$ ipython --no-banner

In [1]: import numpy as np

In [2]: import numpy.linalg as la

In [3]: np.set_printoptions(suppress=True, linewidth=140)

In [4]: E = np.array([[1, -2, -3, -1, -3, 3, 1],
   ...:     [-2, 3, -1, 3, 0, -3, 3],
   ...:     [-1, -2, -3, 0, -2, 0, -1],
   ...:     [1, 0, -1, 1, 1, -2, -2],
   ...:     [-3, -1, 3, 0, -1, 1, -1],
   ...:     [2, 3, 1, -2, -2, 2, 3],
   ...:     [0, -2, -2, -1, -2, -2, -2]])

In [5]: E[3] = E[2]

In [6]: E
Out[6]: 
array([[ 1, -2, -3, -1, -3,  3,  1],
       [-2,  3, -1,  3,  0, -3,  3],
       [-1, -2, -3,  0, -2,  0, -1],
       [-1, -2, -3,  0, -2,  0, -1],
       [-3, -1,  3,  0, -1,  1, -1],
       [ 2,  3,  1, -2, -2,  2,  3],
       [ 0, -2, -2, -1, -2, -2, -2]])

In [7]: # row 3 repeats row 2

In [8]: [round(float(x), 2) for x in la.svd(E, compute_uv=False)[:3]]
Out[8]: [8.89, 6.96, 6.17]

In [9]: la.cond(E) > 100
Out[9]: np.True_

In [10]: round(float(la.norm(E, 2) / la.norm(E)), 2)
Out[10]: 0.64

In [11]: la.matrix_rank(E, rtol=0.1)
Out[11]: np.int64(5)

In [12]: th = np.radians(90)

In [13]: R = np.eye(7)

In [14]: R[2, 2] = R[1, 1] = np.cos(th)

In [15]: R[2, 1], R[1, 2] = -np.sin(th), np.sin(th)

In [16]: R.round(2) + 0
Out[16]: 
array([[ 1.,  0.,  0.,  0.,  0.,  0.,  0.],
       [ 0.,  0.,  1.,  0.,  0.,  0.,  0.],
       [ 0., -1.,  0.,  0.,  0.,  0.,  0.],
       [ 0.,  0.,  0.,  1.,  0.,  0.,  0.],
       [ 0.,  0.,  0.,  0.,  1.,  0.,  0.],
       [ 0.,  0.,  0.,  0.,  0.,  1.,  0.],
       [ 0.,  0.,  0.,  0.,  0.,  0.,  1.]])

In [17]: out = E @ R.T

In [18]: np.round(la.svd(E, compute_uv=False), 2) + 0, np.round(la.svd(out, compute_uv=False), 2) + 0
Out[18]: 
(array([8.89, 6.96, 6.17, 4.18, 2.75, 0.65, 0.  ]),
 array([8.89, 6.96, 6.17, 4.18, 2.75, 0.65, 0.  ]))

In [19]: np.abs(out - E).max(axis=0)
Out[19]: array([0., 4., 5., 0., 0., 0., 0.])

In [20]: np.allclose(la.norm(E, axis=1), la.norm(out, axis=1))
Out[20]: True

In [21]: rank = la.matrix_rank(E)

In [22]: rank
Out[22]: np.int64(6)

In [23]: N = la.svd(E)[2][rank:].T

In [24]: np.round(N[:, 0] / N[np.abs(N[:, 0]).round(6).argmax(), 0], 2)
Out[24]: array([ 0.57,  0.39,  0.18,  1.  , -0.59,  0.23, -0.72])

In [25]: np.round(E @ N, 2) + 0
Out[25]: 
array([[0.],
       [0.],
       [0.],
       [0.],
       [0.],
       [0.],
       [0.]])

In [26]: [int(la.matrix_rank(E[:i])) for i in range(1, len(E) + 1)]
Out[26]: [1, 2, 3, 3, 4, 5, 6]

In [27]: print(np.allclose(E @ N, 0))
True

In [28]: X = np.loadtxt("m.csv", delimiter=",")

In [29]: X.round(2) + 0
Out[29]: 
array([[ 0.57, -0.02, -0.15, -0.01,  0.29,  0.14, -0.19,  0.07,  0.09, -0.25, -0.07],
       [-0.02,  0.47,  0.12,  0.32, -0.09, -0.01,  0.09,  0.19, -0.11, -0.24, -0.05],
       [-0.15,  0.12,  0.66, -0.19,  0.  , -0.05, -0.2 ,  0.24, -0.13, -0.04,  0.17],
       [-0.01,  0.32, -0.19,  0.44, -0.17, -0.02,  0.1 , -0.08,  0.05, -0.22,  0.08],
       [ 0.29, -0.09,  0.  , -0.17,  0.6 , -0.04,  0.22,  0.06, -0.19, -0.08,  0.14],
       [ 0.14, -0.01, -0.05, -0.02, -0.04,  0.21,  0.  ,  0.24,  0.27,  0.04, -0.07],
       [-0.19,  0.09, -0.2 ,  0.1 ,  0.22,  0.  ,  0.7 ,  0.16, -0.05,  0.17,  0.07],
       [ 0.07,  0.19,  0.24, -0.08,  0.06,  0.24,  0.16,  0.59,  0.16,  0.05, -0.13],
       [ 0.09, -0.11, -0.13,  0.05, -0.19,  0.27, -0.05,  0.16,  0.6 ,  0.08,  0.23],
       [-0.25, -0.24, -0.04, -0.22, -0.08,  0.04,  0.17,  0.05,  0.08,  0.36, -0.1 ],
       [-0.07, -0.05,  0.17,  0.08,  0.14, -0.07,  0.07, -0.13,  0.23, -0.1 ,  0.81]])

In [30]: # looks like rank 6

In [31]: left, sig, vt = la.svd(X)

In [32]: sig.round(2) + 0
Out[32]: array([1., 1., 1., 1., 1., 1., 0., 0., 0., 0., 0.])

In [33]: out = left[:, :6] @ np.diag(sig[:6]) @ vt[:6]

In [34]: out.round(2) + 0
Out[34]: 
array([[ 0.57, -0.02, -0.15, -0.01,  0.29,  0.14, -0.19,  0.07,  0.09, -0.25, -0.07],
       [-0.02,  0.47,  0.12,  0.32, -0.09, -0.01,  0.09,  0.19, -0.11, -0.24, -0.05],
       [-0.15,  0.12,  0.66, -0.19,  0.  , -0.05, -0.2 ,  0.24, -0.13, -0.04,  0.17],
       [-0.01,  0.32, -0.19,  0.44, -0.17, -0.02,  0.1 , -0.08,  0.05, -0.22,  0.08],
       [ 0.29, -0.09,  0.  , -0.17,  0.6 , -0.04,  0.22,  0.06, -0.19, -0.08,  0.14],
       [ 0.14, -0.01, -0.05, -0.02, -0.04,  0.21,  0.  ,  0.24,  0.27,  0.04, -0.07],
       [-0.19,  0.09, -0.2 ,  0.1 ,  0.22,  0.  ,  0.7 ,  0.16, -0.05,  0.17,  0.07],
       [ 0.07,  0.19,  0.24, -0.08,  0.06,  0.24,  0.16,  0.59,  0.16,  0.05, -0.13],
       [ 0.09, -0.11, -0.13,  0.05, -0.19,  0.27, -0.05,  0.16,  0.6 ,  0.08,  0.23],
       [-0.25, -0.24, -0.04, -0.22, -0.08,  0.04,  0.17,  0.05,  0.08,  0.36, -0.1 ],
       [-0.07, -0.05,  0.17,  0.08,  0.14, -0.07,  0.07, -0.13,  0.23, -0.1 ,  0.81]])

In [35]: la.matrix_rank(X, rtol=0.05)
Out[35]: np.int64(6)

In [36]: round(la.norm(X - out) / la.norm(X), 2)
Out[36]: np.float64(0.0)

In [37]: round(float(np.abs(X - out).max()), 2)
Out[37]: 0.0

In [38]: la.matrix_rank(out)
Out[38]: np.int64(6)

In [39]: rng = np.random.default_rng(763584)

In [40]: labels = rng.permutation(11)

In [41]: labels
Out[41]: array([ 5,  4,  1,  9,  3,  6,  8,  0, 10,  7,  2])

In [42]: out = X[labels][:, labels]

In [43]: np.round(np.sort(np.abs(la.eigvals(out))), 2) + 0
Out[43]: array([0., 0., 0., 0., 0., 1., 1., 1., 1., 1., 1.])

In [44]: print(np.round(la.det(out), 2), round(la.det(X[labels]), 2))
0.0 -0.0

In [45]: np.allclose(out, X)
Out[45]: False

In [46]: out.round(2) + 0
Out[46]: 
array([[ 0.21, -0.04, -0.01,  0.04, -0.02,  0.  ,  0.27,  0.14, -0.07,  0.24, -0.05],
       [-0.04,  0.6 , -0.09, -0.08, -0.17,  0.22, -0.19,  0.29,  0.14,  0.06,  0.  ],
       [-0.01, -0.09,  0.47, -0.24,  0.32,  0.09, -0.11, -0.02, -0.05,  0.19,  0.12],
       [ 0.04, -0.08, -0.24,  0.36, -0.22,  0.17,  0.08, -0.25, -0.1 ,  0.05, -0.04],
       [-0.02, -0.17,  0.32, -0.22,  0.44,  0.1 ,  0.05, -0.01,  0.08, -0.08, -0.19],
       [ 0.  ,  0.22,  0.09,  0.17,  0.1 ,  0.7 , -0.05, -0.19,  0.07,  0.16, -0.2 ],
       [ 0.27, -0.19, -0.11,  0.08,  0.05, -0.05,  0.6 ,  0.09,  0.23,  0.16, -0.13],
       [ 0.14,  0.29, -0.02, -0.25, -0.01, -0.19,  0.09,  0.57, -0.07,  0.07, -0.15],
       [-0.07,  0.14, -0.05, -0.1 ,  0.08,  0.07,  0.23, -0.07,  0.81, -0.13,  0.17],
       [ 0.24,  0.06,  0.19,  0.05, -0.08,  0.16,  0.16,  0.07, -0.13,  0.59,  0.24],
       [-0.05,  0.  ,  0.12, -0.04, -0.19, -0.2 , -0.13, -0.15,  0.17,  0.24,  0.66]])

In [47]: np.round(np.diag(out), 2)
Out[47]: array([0.21, 0.6 , 0.47, 0.36, 0.44, 0.7 , 0.6 , 0.57, 0.81, 0.59, 0.66])

In [48]: np.unique(out.round(6), axis=0).shape
Out[48]: (11, 11)

In [49]: print(np.allclose(out[:-1].T @ la.lstsq(out[:-1].T, out[-1])[0], out[-1]))
True

In [50]: u, v = X[9], X[5]

In [51]: round(u @ u, 2)
Out[51]: np.float64(0.36)

In [52]: p = (u @ v) / (u @ u) * u

In [53]: la.matrix_rank(np.outer(u, v))
Out[53]: np.int64(1)

In [54]: round(float(la.norm(u + v) ** 2 + la.norm(u - v) ** 2), 2)
Out[54]: 1.12

In [55]: np.round(np.outer(u, v), 2) + 0
Out[55]: 
array([[-0.03,  0.  ,  0.01,  0.01,  0.01, -0.05,  0.  , -0.06, -0.07, -0.01,  0.02],
       [-0.03,  0.  ,  0.01,  0.01,  0.01, -0.05,  0.  , -0.06, -0.07, -0.01,  0.02],
       [-0.01,  0.  ,  0.  ,  0.  ,  0.  , -0.01,  0.  , -0.01, -0.01,  0.  ,  0.  ],
       [-0.03,  0.  ,  0.01,  0.01,  0.01, -0.05,  0.  , -0.05, -0.06, -0.01,  0.02],
       [-0.01,  0.  ,  0.  ,  0.  ,  0.  , -0.02,  0.  , -0.02, -0.02,  0.  ,  0.01],
       [ 0.01,  0.  ,  0.  ,  0.  ,  0.  ,  0.01,  0.  ,  0.01,  0.01,  0.  ,  0.  ],
       [ 0.02,  0.  , -0.01,  0.  , -0.01,  0.03,  0.  ,  0.04,  0.05,  0.01, -0.01],
       [ 0.01,  0.  ,  0.  ,  0.  ,  0.  ,  0.01,  0.  ,  0.01,  0.01,  0.  ,  0.  ],
       [ 0.01,  0.  ,  0.  ,  0.  ,  0.  ,  0.02,  0.  ,  0.02,  0.02,  0.  , -0.01],
       [ 0.05,  0.  , -0.02, -0.01, -0.01,  0.07,  0.  ,  0.09,  0.1 ,  0.02, -0.03],
       [-0.01,  0.  ,  0.01,  0.  ,  0.  , -0.02,  0.  , -0.02, -0.03,  0.  ,  0.01]])

In [56]: W0 = np.load("w.npy")

In [57]: print(W0)
[[ -7   6   2   3   5   9  -2   7   8   0  -3]
 [  2  -4   1   4   4   2  -5  -2  -3   0   0]
 [ -1  -1   2   3   3  -5  -2  -6   1   4   2]
 [ -9  -1  -2   0   8  -4  -8  -1   8   5  -6]
 [ -2  -3   1   0   1   2   4  -3  -4   0  -4]
 [  1  11   4  10  11   6   6   2   6   5   1]
 [  1  -6  -3  10   1  -3  11  -9   8   0 -12]
 [ -4  -2   0   0  10  -3   1  -3  -4   6  -4]
 [  5  -5  -3   4   3   0   4  -2  -1  -1   5]
 [  0  -1   3   6   8  -1   3  -9  -4   0   3]
 [ -2  -3   0   4   4   0   5  -8  -2  -4   0]
 [  0   0   0   0   0   0   0   0   0   0   0]
 [ -3   6   2   8   8   9  12   0   4   1  -6]
 [ -1   1  -2   5   1  -1   5  -5   8   0  -5]
 [  0   1   0   7   6  10  -5   2   7  -1  -9]]

In [58]: x = np.array([1, 1, 1, 0, 0, 1, 2, 0, 0, 0, 2])

In [59]: target = W0 @ x

In [60]: np.round(la.lstsq(W0, target)[0], 2) + 0
Out[60]: array([1., 1., 1., 0., 0., 1., 2., 0., 0., 0., 2.])

In [61]: np.round(la.pinv(W0) @ W0, 2) + 0
Out[61]: 
array([[1., 0., 0., 0., 0., 0., 0., 0., 0., 0., 0.],
       [0., 1., 0., 0., 0., 0., 0., 0., 0., 0., 0.],
       [0., 0., 1., 0., 0., 0., 0., 0., 0., 0., 0.],
       [0., 0., 0., 1., 0., 0., 0., 0., 0., 0., 0.],
       [0., 0., 0., 0., 1., 0., 0., 0., 0., 0., 0.],
       [0., 0., 0., 0., 0., 1., 0., 0., 0., 0., 0.],
       [0., 0., 0., 0., 0., 0., 1., 0., 0., 0., 0.],
       [0., 0., 0., 0., 0., 0., 0., 1., 0., 0., 0.],
       [0., 0., 0., 0., 0., 0., 0., 0., 1., 0., 0.],
       [0., 0., 0., 0., 0., 0., 0., 0., 0., 1., 0.],
       [0., 0., 0., 0., 0., 0., 0., 0., 0., 0., 1.]])

In [62]: target = target + 0.05 * rng.normal(size=15)

In [63]: target.round(2)
Out[63]: array([  0.03,  -9.07,  -5.02, -44.03,  -2.07,  36.08, -12.98, -15.08,  15.  ,  13.  ,   5.04,   0.1 ,  25.99,  -3.04, -16.99])

In [64]: coef, *_ = la.lstsq(W0, target)

In [65]: coef.round()
Out[65]: array([ 1.,  1.,  1., -0.,  0.,  1.,  2.,  0.,  0., -0.,  2.])

In [66]: print(coef.round(2))
[ 1.03  0.98  1.07 -0.04  0.03  0.98  2.01  0.02  0.04 -0.04  1.99]

In [67]: print(np.round(W0.T @ (target - W0 @ coef), 2) + 0)
[0. 0. 0. 0. 0. 0. 0. 0. 0. 0. 0.]

In [68]: proj = W0 @ la.solve(W0.T @ W0, W0.T)

In [69]: print(np.round(proj @ W0[:, 6], 2))
[-2. -5. -2. -8.  4.  6. 11.  1.  4.  3.  5.  0. 12.  5. -5.]

In [70]: np.round(np.diag(proj), 2)
Out[70]: array([0.79, 0.94, 0.75, 0.74, 0.64, 0.77, 1.  , 0.74, 1.  , 0.67, 0.67, 0.  , 0.64, 0.72, 0.94])

In [71]: la.matrix_rank(W0)
Out[71]: np.int64(11)

In [72]: W0.sum(axis=0)
Out[72]: array([-20,  -1,   5,  64,  73,  21,  29, -37,  32,  15, -38])

In [73]: np.unravel_index(np.abs(W0).argmax(), W0.shape)
Out[73]: (np.int64(6), np.int64(10))

In [74]: print(np.round(la.svd(W0, compute_uv=False), 2))
[38.39 28.49 22.36 20.5  14.36 13.03  8.64  7.02  3.45  1.81  0.56]

In [75]: W0.sum(axis=1)
Out[75]: array([ 28,  -1,   0, -10,  -8,  63,  -2,  -3,   9,   8,  -6,   0,  41,   6,  18])

In [76]: u = np.array([0, 1])

In [77]: np.convolve(W0[13], u)
Out[77]: array([ 0, -1,  1, -2,  5,  1, -1,  5, -5,  8,  0, -5])

In [78]: np.polyval(u, W0[13])
Out[78]: array([1, 1, 1, 1, 1, 1, 1, 1, 1, 1, 1])

In [79]: print(np.correlate(W0[13], W0[7], "full"))
[   4  -10   18  -33   30    0  -60   72 -113  101   23  -84   91  -81   73    9  -60    4  -32   10   20]
